$ python3 -q
>>> import numpy as np
>>> from numpy import linalg as LA
>>> np.set_printoptions(suppress=True, linewidth=160)
>>> def rnd(a):
...     return np.round(a, 1) + 0
... 
>>> data = np.loadtxt("data.csv", delimiter=",")
>>> rnd(data)
array([[-2.4, -0.7,  0.1,  0.3,  0.4,  0.4],
       [ 4.2,  0. ,  1.3, -0.8, -1. , -1.7],
       [-0.3,  0.8, -1.1,  0.2,  0.3,  0.8]])
>>> left, sig, vt = LA.svd(data)
>>> evecs = vt[:(sig > 1e-8).sum()]
>>> rng = np.random.default_rng(753)
>>> vec = data[0] + 2 * data[2] + rng.integers(2) * np.eye(6)[0]
>>> rnd(vec)
array([-3. ,  0.9, -2.1,  0.8,  1. ,  2. ])
>>> np.allclose(evecs.T @ evecs @ vec, vec)
True
>>> t3 = np.stack([data, 5 * data, data[::-1]])
>>> rnd(np.einsum("bij,cij->bc", t3, t3))
array([[ 33.7, 168.3,  25. ],
       [168.3, 841.7, 125. ],
       [ 25. , 125. ,  33.7]])
>>> LA.matrix_rank(t3.reshape(3, -1))
np.int64(2)
>>> sig = 10 * 0.7 ** np.arange(5)
>>> mat = rng.normal(size=(26, 5)) * rng.permutation(sig)
>>> rnd(mat)
array([[  1.1,  -1.2,   7.2,   1.2,  -1.2],
       [  0.6,  -2.2,  -0.1,   2.9,   6.5],
       [ -0.4,   3.2,   5.8,   1.7,   2. ],
       [  1.3,  -2.5,   7.2,   9.8,  -2.2],
       [ -2.1,  -0.9,   9.1,  -9.8, -10.5],
       [  4.3,   0.7,  -6. ,   5.9,   2.2],
       [ -0.3,  -0.4,  -1.8,  -7.3,   6.1],
       [  6.5,   1.6,  -0.1,  -6.4,  -6.6],
       [ -2.5,  -5.6,  -3.7, -11.1,  -0.7],
       [  2.1,  -6.5,  11.1, -11.5,   0.8],
       [  1.8,  -0.2,  13.6,  -0.5,  -2. ],
       [  1.7,  -4.5,  -0.5,  -7.4,   0.8],
       [  2.2,   1.2,   4.7, -13. ,  -2.8],
       [  1. ,  -3.3,  -1.1,   5.8,  -4.7],
       [ -1.9,  -1.9,   2.6,  -7.6,  -1.6],
       [ -4.8,  -2.2,  -2.3,   4.8,  -0.5],
       [  2. ,   2.2, -16.2,  -4.6,   9.1],
       [  1.4,   0.8,  -3.7,   7.4,  -8. ],
       [  0.3,   0.5,   3.9,   4.5,   3.9],
       [ -1.3,   4.8,   4.9,  17.3,   3.9],
       [  1.6,  -5.1,   7. ,  -5.9,   1.2],
       [  0.2,  -5.8,   7.3,   1. ,  -7.3],
       [ -2.1,  -1.9,  -8.7,  -7.5,   2.1],
       [  0.7,   5.2,  -0.9,   3.9,  -3.7],
       [ -0.4,  -3.3,  -7.6,  -6.1,   0.6],
       [  3.6,   2.7,   9.9,   6.9,   0.2]])
>>> M2 = np.c_[mat[:, :2] @ np.array([[-2, 1], [0, 5]]), np.array([0, 1, 1, -1, 0, 2, -2, -1, -3, 1, 0, -1, -3, 1, 3, 3, 1, 2, -1, -2, -3, -3, 2, 2, 3, -2])]
>>> rnd(M2)
array([[ -2.1,  -5.1,   0. ],
       [ -1.3, -10.2,   1. ],
       [  0.8,  15.3,   1. ],
       [ -2.6, -11. ,  -1. ],
       [  4.1,  -6.5,   0. ],
       [ -8.5,   8. ,   2. ],
       [  0.6,  -2. ,  -2. ],
       [-13.1,  14.4,  -1. ],
       [  5. , -30.7,  -3. ],
       [ -4.3, -30.6,   1. ],
       [ -3.6,   1. ,   0. ],
       [ -3.5, -20.7,  -1. ],
       [ -4.3,   8.2,  -3. ],
       [ -1.9, -15.3,   1. ],
       [  3.8, -11.2,   3. ],
       [  9.6, -15.9,   3. ],
       [ -4.1,  13.1,   1. ],
       [ -2.8,   5.2,   2. ],
       [ -0.6,   2.9,  -1. ],
       [  2.7,  22.6,  -2. ],
       [ -3.1, -23.9,  -3. ],
       [ -0.3, -28.6,  -3. ],
       [  4.2, -11.8,   2. ],
       [ -1.5,  26.5,   2. ],
       [  0.8, -16.9,   3. ],
       [ -7.3,  17.4,  -2. ]])
>>> LA.matrix_rank(M2)
np.int64(3)
>>> rnd(LA.norm(LA.qr(mat)[0].T @ M2, axis=0) ** 2 / ((M2 ** 2).sum(axis=0) + 1e-12))
array([1. , 1. , 0.2])
>>> LA.matrix_rank(np.c_[mat, M2])
np.int64(6)
